$ python -q
>>> import numpy as np
>>> import numpy.linalg as la
>>> np.set_printoptions(precision=2, suppress=True, linewidth=160)
>>> rd = lambda a: np.round(a, 2) + 0
>>> K = np.load("a.npy")
>>> K
array([[-1,  2, -1,  3],
       [-2,  3,  2, -3],
       [-1,  1,  1,  0],
       [ 3, -1,  0, -2]])
>>> Q = K.astype(float).copy()
>>> for j in range(4):
...     Q[:, j] -= Q[:, :j] @ (Q[:, :j].T @ Q[:, j])
...     Q[:, j] /= la.norm(Q[:, j])
... 
>>> rd(Q)
array([[-0.26,  0.52, -0.8 ,  0.16],
       [-0.52,  0.6 ,  0.48, -0.37],
       [-0.26,  0.09,  0.32,  0.91],
       [ 0.77,  0.6 ,  0.16,  0.11]])
>>> B = np.array([[-3, 1, -5], [-5, -4, -3]])
>>> basis = np.kron(B, Q)
>>> la.matrix_rank(basis)
np.int64(8)
>>> rd(la.norm(basis, 2)), rd(la.norm(B, 2) * la.norm(Q, 2))
(np.float64(8.34), np.float64(8.34))
>>> rd(la.norm(K) ** 2 / la.norm(K, 2) ** 2)
np.float64(1.99)
>>> rd(la.norm(K[2], 1)), rd(la.norm(K[2], np.inf))
(np.float64(3.0), np.float64(1.0))
>>> rd(la.norm(K, 2))
np.float64(5.4)
>>> la.norm(K, axis=1).argmax()
np.int64(1)
>>> rng = np.random.default_rng(15)
>>> labels = rng.permutation(4)
>>> B = K[:, labels] * rng.choice([-1, 1], 4)
>>> B
array([[-1,  1, -3, -2],
       [-2, -2,  3, -3],
       [-1, -1,  0, -1],
       [ 3,  0,  2,  1]])
>>> left, _, Vt = la.svd(K.T @ B)
>>> rd(la.lstsq(K, B)[0])
array([[ 1.,  0.,  0.,  0.],
       [ 0.,  0.,  0., -1.],
       [ 0., -1.,  0.,  0.],
       [ 0.,  0., -1.,  0.]])
>>> rd(left @ Vt)
array([[ 1.,  0.,  0.,  0.],
       [ 0.,  0.,  0., -1.],
       [ 0., -1.,  0.,  0.],
       [ 0.,  0., -1.,  0.]])
>>> m1 = np.array([[1.1, 1.0, 7.0, 0.0],
...     [8.0, 5.1, 8.0, 9.0],
...     [6.0, 0.0, 3.1, 7.0],
...     [1.0, 1.0, 7.0, 0.1]])
>>> B = m1 / la.norm(m1, axis=1, keepdims=True)
>>> gram = B @ B.T
>>> rd(la.norm(B, axis=1))
array([1., 1., 1., 1.])
>>> np.argwhere(np.triu(np.abs(gram) > 0.95, 1))
array([[0, 3]])
>>> (gram - 2 * np.eye(4)).round(6).argmax(axis=1)
array([3, 2, 1, 0])
>>> rd(gram)
array([[1.  , 0.64, 0.41, 1.  ],
       [0.64, 1.  , 0.91, 0.64],
       [0.41, 0.91, 1.  , 0.41],
       [1.  , 0.64, 0.41, 1.  ]])
>>> rd(gram[1])
array([0.64, 1.  , 0.91, 0.64])
>>> mat = np.cumsum(np.array([[3, -3, 0],
...     [-1, 1, -1],
...     [1, 1, 3],
...     [1, -1, 0],
...     [3, 2, 1],
...     [0, 3, -3],
...     [2, 0, 2],
...     [0, -3, 3],
...     [-3, 2, -1],
...     [0, 1, -1],
...     [1, -3, -3],
...     [1, -2, 1]]), axis=0)
>>> mat
array([[ 3, -3,  0],
       [ 2, -2, -1],
       [ 3, -1,  2],
       [ 4, -2,  2],
       [ 7,  0,  3],
       [ 7,  3,  0],
       [ 9,  3,  2],
       [ 9,  0,  5],
       [ 6,  2,  4],
       [ 6,  3,  3],
       [ 7,  0,  0],
       [ 8, -2,  1]])
>>> Xs = (mat - mat.mean(axis=0)) / mat.std(axis=0)
>>> np.argwhere(np.abs(Xs) > 2)
array([], shape=(0, 2), dtype=int64)
>>> b = la.lstsq(np.delete(Xs, 0, axis=1), Xs[:, 0])[0]
>>> np.abs(b).argmax()
np.int64(0)
>>> F = np.array([[6, 11, -15, -10],
...     [11, -10, 0, -4],
...     [-15, 0, -18, -6],
...     [-10, -4, -6, -18]])
>>> rd(la.det(F[::-1]))
np.float64(-95220.0)
>>> np.einsum("ii->", F)
np.int64(-40)
>>> rd(la.eigvals(F).sum().real)
np.float64(-40.0)
>>> rd(la.det(F.T))
np.float64(-95220.0)
>>> np.einsum("ij,ji->", F, F)
np.int64(1780)
>>> r0, r1 = F[1], F[2]
>>> r0 @ r0
np.int64(237)
>>> r0 @ r1
np.int64(-141)
>>> pr = (r0 @ r1) / (r0 @ r0) * r0
>>> la.matrix_rank(np.outer(r0, r1))
np.int64(1)
>>> rd(r1 - pr)
array([ -8.46,  -5.95, -18.  ,  -8.38])
>>> rd(pr)
array([-6.54,  5.95,  0.  ,  2.38])
>>> feats = np.loadtxt("test8.csv", delimiter=",")
>>> feats
array([[ 0.1,  0. , -1. , -1. ],
       [ 1. , -1.9, -2. , -2. ],
       [ 2. , -1. , -0.9,  0. ],
       [ 0. ,  0. , -1. , -0.9]])
>>> left, s, Vt = la.svd(feats, full_matrices=False)
>>> np.allclose(left * s @ Vt, feats)
True
>>> (s > 1e-8).sum()
np.int64(4)
>>> left.shape, s.shape, Vt.shape
((4, 4), (4,), (4, 4))
>>> rd(left.T @ left)
array([[1., 0., 0., 0.],
       [0., 1., 0., 0.],
       [0., 0., 1., 0.],
       [0., 0., 0., 1.]])
>>> rd(Vt @ Vt.T)
array([[1., 0., 0., 0.],
       [0., 1., 0., 0.],
       [0., 0., 1., 0.],
       [0., 0., 0., 1.]])
>>> rd(left.T @ feats @ Vt.T)
array([[4.25, 0.  , 0.  , 0.  ],
       [0.  , 1.89, 0.  , 0.  ],
       [0.  , 0.  , 0.78, 0.  ],
       [0.  , 0.  , 0.  , 0.07]])
>>> W = np.array([[3, 2, -3], [2, 3, -2], [-2, 1, 0], [3, 2, 2]])
>>> b = np.array([7, 4, 0])
>>> act = np.maximum(feats @ W + b, 0)
>>> (act > 0).mean(axis=0)
array([1.  , 0.75, 0.  ])
>>> (act > 0).astype(int)
array([[1, 1, 0],
       [1, 0, 0],
       [1, 1, 0],
       [1, 1, 0]])
>>> basis = np.array([[-2, 1], [1, -2], [2, -2]])
>>> W @ basis
array([[-10,   5],
       [ -5,   0],
       [  5,  -4],
       [  0,  -5]])
>>> rd(act @ basis)
array([[-11.4,   3.9],
       [ -8.4,   4.2],
       [-21.5,   4.6],
       [-11.4,   3.9]])
>>> A = np.load("w.npy")
>>> A
array([[6., 0., 0.],
       [0., 6., 5.],
       [0., 5., 6.]])
>>> r0, r1 = A[2], A[0]
>>> r0 @ r0
np.float64(61.0)
>>> r0 @ r1
np.float64(0.0)
>>> pr = (r0 @ r1) / (r0 @ r0) * r0
>>> pr
array([0., 0., 0.])
>>> rd(la.norm(r0 + r1) ** 2 + la.norm(r0 - r1) ** 2)
np.float64(194.0)
>>> arr = np.load("arr.npy")
>>> rd(arr)
array([[ 0.11,  0.31, -0.03],
       [ 0.31,  0.9 ,  0.01],
       [-0.03,  0.01,  1.  ]])
>>> rank = la.matrix_rank(arr)
>>> rank
np.int64(2)
>>> ns = la.svd(arr)[2][rank:].T
>>> rd(arr @ ns)
array([[0.],
       [0.],
       [0.]])
>>> ns.shape
(3, 1)
>>> [int(la.matrix_rank(arr[:i])) for i in range(1, len(arr) + 1)]
[1, 2, 2]
>>> [int(la.matrix_rank(np.delete(arr, i, axis=0))) for i in range(3)]
[2, 2, 2]
>>> rd(ns[:, 0] / ns[np.abs(ns[:, 0]).round(6).argmax(), 0])
array([ 1.  , -0.34,  0.03])
>>> np.allclose(arr @ ns, 0)
True
>>> rd(ns @ ns.T)
array([[ 0.89, -0.31,  0.03],
       [-0.31,  0.1 , -0.01],
       [ 0.03, -0.01,  0.  ]])
>>> M = np.loadtxt("block5.csv", delimiter=",")
>>> rd(M)
array([[ 0.99,  0.12, -0.02],
       [ 0.12,  0.04,  0.16],
       [-0.02,  0.16,  0.97]])
>>> left, s, Vt = la.svd(M)
>>> evecs = Vt[:(s > 1e-8).sum()]
>>> x = M[2] + 2 * M[1] + rng.integers(2) * np.eye(3)[2]
>>> rd(x)
array([0.22, 0.24, 1.29])
>>> rd(np.diag(evecs.T @ evecs))
array([0.99, 0.04, 0.97])
>>> rd(evecs.T @ evecs)
array([[ 0.99,  0.12, -0.02],
       [ 0.12,  0.04,  0.16],
       [-0.02,  0.16,  0.97]])
>>> la.matrix_rank(np.vstack([M, x]))
np.int64(2)
>>> labels = rng.permutation(3)
>>> labels
array([2, 1, 0])
>>> B = M[labels][:, labels]
>>> rd(la.det(B)), rd(la.det(M[labels]))
(np.float64(0.0), np.float64(0.0))
>>> rd(B)
array([[ 0.97,  0.16, -0.02],
       [ 0.16,  0.04,  0.12],
       [-0.02,  0.12,  0.99]])
>>> rd(np.diag(B))
array([0.97, 0.04, 0.99])
>>> np.trace(B)
np.float64(2.0)
>>> evals, evecs = la.eigh(M)
>>> x = np.array([0, 0, 1])
>>> rd(x @ M @ x / (x @ x)), rd(evals[0]), rd(evals[-1])
(np.float64(0.97), np.float64(0.0), np.float64(1.0))
>>> rd(evecs * np.abs(evals) @ evecs.T)
array([[ 0.99,  0.12, -0.02],
       [ 0.12,  0.04,  0.16],
       [-0.02,  0.16,  0.97]])
>>> rd(np.abs(M).sum(axis=1).max()), rd(np.abs(evals).max())
(np.float64(1.15), np.float64(1.0))
>>> rd(evecs * np.maximum(evals, 0) @ evecs.T)
array([[ 0.99,  0.12, -0.02],
       [ 0.12,  0.04,  0.16],
       [-0.02,  0.16,  0.97]])
